$ python3 -q
>>> import numpy as np
>>> np.set_printoptions(suppress=True, linewidth=120)
>>> feats = np.load("m.npy")
>>> feats
array([[ 1.367, -1.267, -0.167],
       [-1.267, -0.533, -0.333],
       [-0.167, -0.333, -1.833]])
>>> ev, vecs = np.linalg.eig(feats)
>>> np.round(feats @ vecs[:, 0] - ev[0] * vecs[:, 0], 3) + 0
array([0., 0., 0.])
>>> round(float(np.prod(ev)), 3)
4.0
>>> np.all(np.linalg.eigvalsh(feats) > 0)
np.False_
>>> np.round(np.linalg.eigvalsh(feats).min(), 3)
np.float64(-2.0)
>>> A = np.load("case8.npy")
>>> A
array([[ 0.166,  0.151,  0.143],
       [ 0.611,  0.29 , -0.289],
       [-3.908, -2.11 ,  2.082],
       [-0.275,  0.043,  0.167],
       [ 0.797,  0.443, -0.243],
       [ 4.994,  2.525, -2.509],
       [ 1.749,  0.924, -0.842],
       [-1.751, -0.98 ,  1.136],
       [ 0.593,  0.309, -0.336],
       [-0.395, -0.254,  0.47 ],
       [-4.343, -1.992,  2.39 ],
       [-0.103, -0.091, -0.021],
       [ 0.196, -0.046,  0.051],
       [-1.193, -0.428,  0.535],
       [ 3.408,  1.671, -1.744],
       [ 1.568,  0.64 , -0.753],
       [ 2.375,  1.109, -1.155]])
>>> vec = np.array([2, 0, 0])
>>> y = A @ vec
>>> np.round(np.linalg.solve(A.T @ A, A.T @ y), 3) + 0
array([2., 0., 0.])
>>> np.round(np.linalg.pinv(A) @ A, 3) + 0
array([[1., 0., 0.],
       [0., 1., 0.],
       [0., 0., 1.]])
>>> rng = np.random.default_rng(615)
>>> y = y + 0.02 * rng.normal(size=17)
>>> y.round(3)
array([ 0.297,  1.25 , -7.808, -0.566,  1.587,  9.97 ,  3.505, -3.462,  1.206, -0.783, -8.694, -0.214,  0.367, -2.377,
        6.815,  3.12 ,  4.813])
>>> beta, *_ = np.linalg.lstsq(A, y)
>>> np.round(np.linalg.norm(y - A @ beta), 3)
np.float64(0.096)
>>> [round(float(np.linalg.norm(np.linalg.solve(A.T @ A + lam * np.eye(3), A.T @ y))), 2) for lam in (0, 1, 10, 100)]
[2.02, 1.62, 1.51, 0.93]
>>> beta.round(3)
array([ 2.024, -0.057, -0.009])
>>> P = A @ np.linalg.solve(A.T @ A, A.T)
>>> np.allclose(P @ P, P)
True
>>> round(float(np.trace(P)), 3)
3.0
>>> O, vecs = np.linalg.qr(A[:, :1])[0], np.linalg.qr(A[:, 1:])[0]
>>> s = np.linalg.svd(O.T @ vecs, compute_uv=False)
>>> s.round(3)
array([0.997])
>>> D = np.linalg.norm(A[:, None] - A[None], axis=-1)
>>> (D + 1e9 * np.eye(17)).round(6).argmin(axis=1)
array([12,  8, 10, 11,  1, 14, 15, 13,  1,  3,  2,  3,  0,  9, 16,  6,  6])
>>> np.unravel_index(D.round(6).argmax(), D.shape)
(np.int64(5), np.int64(10))
>>> D.shape
(17, 17)
>>> np.flatnonzero(D[6] < D.mean() / 2)
array([ 1,  4,  6,  8, 15, 16])
>>> D[6].round(6).argsort(kind="stable")[:4]
array([ 6, 15, 16,  4])
>>> np.linalg.matrix_rank(D ** 2)
np.int64(5)
>>> M = np.array([[9, 1, 0, 0], [1, 6, -1, 8], [0, -1, 9, 0], [0, 8, 0, 13]])
>>> round(np.log10(np.linalg.cond(M)))
1
>>> np.round(np.abs(np.linalg.svd(M)[2][-1]), 3)
array([0.099, 0.832, 0.099, 0.537])
>>> X = np.array([[8, 6, 0], [2, 5, 9], [8, 0, 6]])
>>> np.linalg.matrix_power(X, 2)
array([[ 76,  78,  54],
       [ 98,  37,  99],
       [112,  48,  36]])
>>> round(np.linalg.det(X), 3)
np.float64(600.0)
>>> (X - X.T) / 2
array([[ 0. ,  2. , -4. ],
       [-2. ,  0. ,  4.5],
       [ 4. , -4.5,  0. ]])
>>> data = np.array([[0.2, -0.5, -0.9],
...     [-0.1, -1.9, -0.9],
...     [0.6, 0.9, 0.2],
...     [-1.4, 0.2, -0.9],
...     [2.4, -1.4, 0.9],
...     [-1.1, 0.2, -0.4],
...     [-0.5, -0.3, 0.7],
...     [-0.2, 0.6, -0.4],
...     [0.7, -0.6, 1.8],
...     [-1.3, 0.8, 1.3],
...     [-0.6, -0.8, -2.4],
...     [-0.8, -0.1, 2.4]])
>>> data[3] *= 20
>>> data
array([[  0.2,  -0.5,  -0.9],
       [ -0.1,  -1.9,  -0.9],
       [  0.6,   0.9,   0.2],
       [-28. ,   4. , -18. ],
       [  2.4,  -1.4,   0.9],
       [ -1.1,   0.2,  -0.4],
       [ -0.5,  -0.3,   0.7],
       [ -0.2,   0.6,  -0.4],
       [  0.7,  -0.6,   1.8],
       [ -1.3,   0.8,   1.3],
       [ -0.6,  -0.8,  -2.4],
       [ -0.8,  -0.1,   2.4]])
>>> cen = (data - data.mean(axis=0)) / data.std(axis=0)
>>> np.argwhere(np.abs(cen) > 2)
array([[3, 0],
       [3, 1],
       [3, 2]])
>>> np.round(cen.std(axis=0), 3)
array([1., 1., 1.])
>>> beta = np.linalg.lstsq(np.delete(cen, 0, axis=1), cen[:, 0])[0]
>>> np.abs(beta).argmax()
np.int64(1)
>>> gram = np.cov(data, rowvar=False)
>>> np.round(np.linalg.eigvalsh(gram)[::-1], 3)
array([95.572,  1.619,  0.455])
>>> np.median(data, axis=0)
array([-0.35, -0.2 , -0.1 ])
>>> round(np.corrcoef(data[:, 0], data[:, 1])[0, 1], 3)
np.float64(-0.849)
>>> np.round(np.corrcoef(data.T), 3)
array([[ 1.   , -0.849,  0.966],
       [-0.849,  1.   , -0.768],
       [ 0.966, -0.768,  1.   ]])
>>> np.round(np.polyfit(data[:, 0], data[:, 1], 1), 3)
array([-0.157, -0.299])
>>> B = data / np.linalg.norm(data, axis=1, keepdims=True)
>>> gram = B @ B.T
>>> gram[0].round(3)
array([ 1.   ,  0.788, -0.442,  0.245,  0.121,  0.032, -0.607,  0.025, -0.556, -0.87 ,  0.895, -0.855])
>>> vec = np.array([0, 3, 2])
>>> y = data @ vec
>>> y.round(3)
array([ -3.3,  -7.5,   3.1, -24. ,  -2.4,  -0.2,   0.5,   1. ,   1.8,   5. ,  -7.2,   4.5])
>>> np.round(np.linalg.lstsq(data, y)[0], 3) + 0
array([0., 3., 2.])
>>> np.round(np.linalg.pinv(data) @ data, 3) + 0
array([[1., 0., 0.],
       [0., 1., 0.],
       [0., 0., 1.]])
>>> np.round(np.linalg.solve(data.T @ data, data.T @ y), 3) + 0
array([0., 3., 2.])
>>> y = y + 0.3 * rng.normal(size=12)
>>> y.round(3)
array([ -3.791,  -7.158,   3.283, -23.512,  -2.646,   0.135,   0.874,   0.869,   1.994,   4.562,  -7.731,   4.675])
>>> beta, *_ = np.linalg.lstsq(data, y)
>>> beta.round()
array([-0.,  3.,  2.])
>>> [round(float(np.linalg.norm(np.linalg.solve(data.T @ data + lam * np.eye(3), data.T @ y))), 2) for lam in (0, 1, 10, 100)]
[3.6, 3.33, 2.14, 0.79]
>>> beta.round(3)
array([-0.081,  2.939,  2.086])
